$ python3 -q
>>> import numpy as np
>>> np.set_printoptions(precision=3, suppress=True, linewidth=100)
>>> rd = lambda a: np.round(a, 3) + 0
>>> feats = np.load("data.npy")
>>> print(feats)
[[-0.1 -1.  -1.3 -0.4 -1.   1.   0.5  0.3 -0.8]
 [-1.2  0.1  1.3  0.4 -1.3  0.7  0.7  0.7 -1.5]
 [ 0.3  0.4  0.6 -0.4 -0.2 -0.5 -0.4  0.2 -1.5]
 [ 0.1 -0.4  0.4 -0.9 -2.6 -1.4  2.4  2.  -1.3]
 [ 1.2  0.1 -0.3 -0.1 -0.9  0.7 -0.8 -0.3 -0.5]
 [ 0.8  1.5 -0.7 -0.9  1.  -0.1 -0.9  1.5 -0.4]
 [-0.9 -0.5 -1.8  2.1  0.3  0.7  0.6 -1.3  1.8]
 [-1.4  2.   0.8 -0.2 -1.6  0.5  0.6 -1.   0.1]
 [ 1.   0.4  0.4 -1.3  0.6  0.   0.3 -0.3  0.7]
 [-1.2 -0.6  1.6  1.4  1.3 -0.2 -0.2 -0.1  0.5]
 [ 0.6  0.  -0.6 -1.1  2.2 -0.7  0.6 -1.3  0.1]
 [-0.5 -1.3 -0.8  0.6  0.1 -0.2 -1.  -0.4 -1.5]
 [-1.4  0.3  0.3  0.  -0.3  0.9  0.8 -0.3 -1.4]
 [ 0.1  1.9 -2.1 -1.   0.7  0.9 -0.3  0.8 -0.4]
 [-0.3 -1.7  0.3  0.6  0.3 -2.3  0.3 -0.5 -1.1]
 [-1.   0.2 -1.8  0.3 -1.5  1.1  1.2 -0.1  0.3]
 [-0.7  0.6  1.6  0.8  0.7 -0.9 -0.3 -0.4  0.6]
 [ 1.2  0.2 -0.3 -0.7 -0.4 -0.8 -0.3 -1.  -1.3]
 [-1.   0.9 -0.6 -0.1  0.2 -0.5  0.8 -1.2  0.2]
 [-1.  -0.7 -1.7 -1.3 -0.9  0.   2.   1.3 -0.9]
 [-1.5  0.6  0.7  0.  -0.1 -1.3 -0.2 -0.3 -0.4]
 [ 0.2  0.  -1.1  1.3  0.3 -1.5  1.   0.2 -0.4]
 [-1.6 -1.7  2.1  0.5  0.4  0.7  0.1  1.  -1. ]
 [-1.5 11.5 -2.  -3.  -0.5  6.5 -6.   2.5  6. ]
 [ 0.4  0.4  0.1  0.1 -0.5  0.8  0.8 -1.8  0.5]
 [-0.1 -1.3  1.5  1.1 -0.5  1.2  0.1  0.5  0.3]
 [ 0.2 -1.  -1.4 -1.   0.4 -0.7  0.9 -0.2 -0.5]
 [-0.1  1.2 -0.3  0.2  0.7 -0.9  0.2 -0.7 -1.4]
 [ 0.7  2.2  0.  -0.5 -0.9 -0.2 -0.7  1.  -1.3]
 [-1.4 -0.6  0.   0.4  0.8 -1.   0.  -2.9  1. ]
 [ 0.3 -0.2  0.5 -1.5 -0.6 -1.2 -0.1 -0.4  0.2]
 [ 1.  -0.9  1.   2.4  0.4  1.3  0.3 -0.2 -0.6]
 [-1.8 -2.  -0.2  0.8 -0.1  0.1 -0.7 -0.9 -0.2]
 [ 1.3  0.2 -1.6 -0.4 -0.9 -1.7 -2.   1.1 -0.3]
 [ 1.5 -2.2  0.1  0.6 -0.3 -0.4 -0.2 -0.7  0.9]
 [ 0.7  1.1 -0.2 -0.1  0.6  1.2 -2.6 -0.2  1.2]
 [ 1.8  0.9  0.1  0.2  1.1 -0.2  0.5 -1.1  0.4]
 [ 0.1 -0.1  0.1  1.2 -0.8  1.6  1.9  1.4 -0.2]
 [ 2.   0.1 -0.7 -0.4  1.1 -2.1 -0.2  0.4 -2.2]
 [-1.3  1.4 -1.7 -0.5 -0.4 -1.1  1.3 -0.2  1. ]
 [-0.1  0.5 -0.2  0.5 -0.7 -0.2 -0.9 -0.7  0.5]
 [-0.4  0.7 -0.4 -0.2  0.6  0.4 -1.1 -1.   0.6]
 [-0.9  0.1 -1.3  0.4 -0.5 -0.7  0.3  0.4  1.9]]
>>> # row 23 dominates
>>> A2 = feats / np.sqrt((feats ** 2).mean(axis=1, keepdims=True))
>>> print(np.linalg.matrix_rank(A2) == np.linalg.matrix_rank(feats))
True
>>> print(rd(A2[29]))
[-1.142 -0.489  0.     0.326  0.652 -0.816  0.    -2.365  0.816]
